>>> import numpy as np
>>> np.set_printoptions(suppress=True, linewidth=100)
>>> A = np.loadtxt("a.csv", delimiter=",")
>>> A
array([[ 0.   , -1.939,  1.9  ],
       [-1.2  ,  0.045,  0.   ],
       [-0.5  , -0.467,  0.4  ],
       [ 1.1  ,  0.945, -0.9  ],
       [-0.5  ,  0.716, -0.7  ],
       [-0.2  , -1.031,  1.   ],
       [ 0.8  ,  0.323, -0.3  ],
       [-0.2  ,  0.306, -0.3  ],
       [ 1.6  ,  0.527, -0.5  ],
       [ 0.3  ,  1.672, -1.6  ]])
>>> P = A @ np.linalg.solve(A.T @ A, A.T)
>>> np.round(P @ A[:, 2], 3) + 0
array([ 1.9,  0. ,  0.4, -0.9, -0.7,  1. , -0.3, -0.3, -0.5, -1.6])
>>> np.round(np.trace(P), 3)
np.float64(3.0)
>>> J = np.load("out11.npy")
>>> J
array([[ 3,  3,  3,  3],
       [ 3,  6,  6,  6],
       [ 3,  6,  9,  9],
       [ 3,  6,  9, 12]])
>>> # symmetric
>>> vec = np.array([-2, -2, -2, -2])
>>> J @ np.ones(4)
array([12., 21., 27., 30.])
>>> J @ (2 * vec)
array([ -48,  -84, -108, -120])
>>> J * vec
array([[ -6,  -6,  -6,  -6],
       [ -6, -12, -12, -12],
       [ -6, -12, -18, -18],
       [ -6, -12, -18, -24]])
>>> (J @ vec).argmax()
np.int64(0)
>>> J.ravel(order="F")
array([ 3,  3,  3,  3,  3,  6,  6,  6,  3,  6,  9,  9,  3,  6,  9, 12])
>>> J.reshape(-1, 2)
array([[ 3,  3],
       [ 3,  3],
       [ 3,  6],
       [ 6,  6],
       [ 3,  6],
       [ 9,  9],
       [ 3,  6],
       [ 9, 12]])
>>> T = J.reshape(4, 2, -1)
>>> T.transpose(1, 0, 2)
array([[[ 3,  3],
        [ 3,  6],
        [ 3,  6],
        [ 3,  6]],

       [[ 3,  3],
        [ 6,  6],
        [ 9,  9],
        [ 9, 12]]])
>>> T.shape
(4, 2, 2)
>>> E = np.loadtxt("x.csv", delimiter=",")
>>> E
array([[0.25 , 0.25 , 0.25 , 0.25 ],
       [0.2  , 0.4  , 0.2  , 0.2  ],
       [0.2  , 0.4  , 0.2  , 0.2  ],
       [0.167, 0.333, 0.   , 0.5  ]])
>>> np.round((E - E.T) / 2, 3)
array([[ 0.   ,  0.025,  0.025,  0.041],
       [-0.025,  0.   , -0.1  , -0.066],
       [-0.025,  0.1  ,  0.   ,  0.1  ],
       [-0.041,  0.066, -0.1  ,  0.   ]])
>>> assert E == E.T
Traceback (most recent call last):
  File "<python-input-23>", line 1, in <module>
    assert E == E.T
           ^^^^^^^^
ValueError: The truth value of an array with more than one element is ambiguous. Use a.any() or a.all()
>>> np.allclose(E @ E.T, E.T @ E)
False
>>> np.trace(E)
np.float64(1.35)
>>> np.allclose(E, E.T)
False
>>> np.round(np.sort(np.abs(np.linalg.eigvals(E))), 3) + 0
array([0.   , 0.057, 0.293, 1.   ])
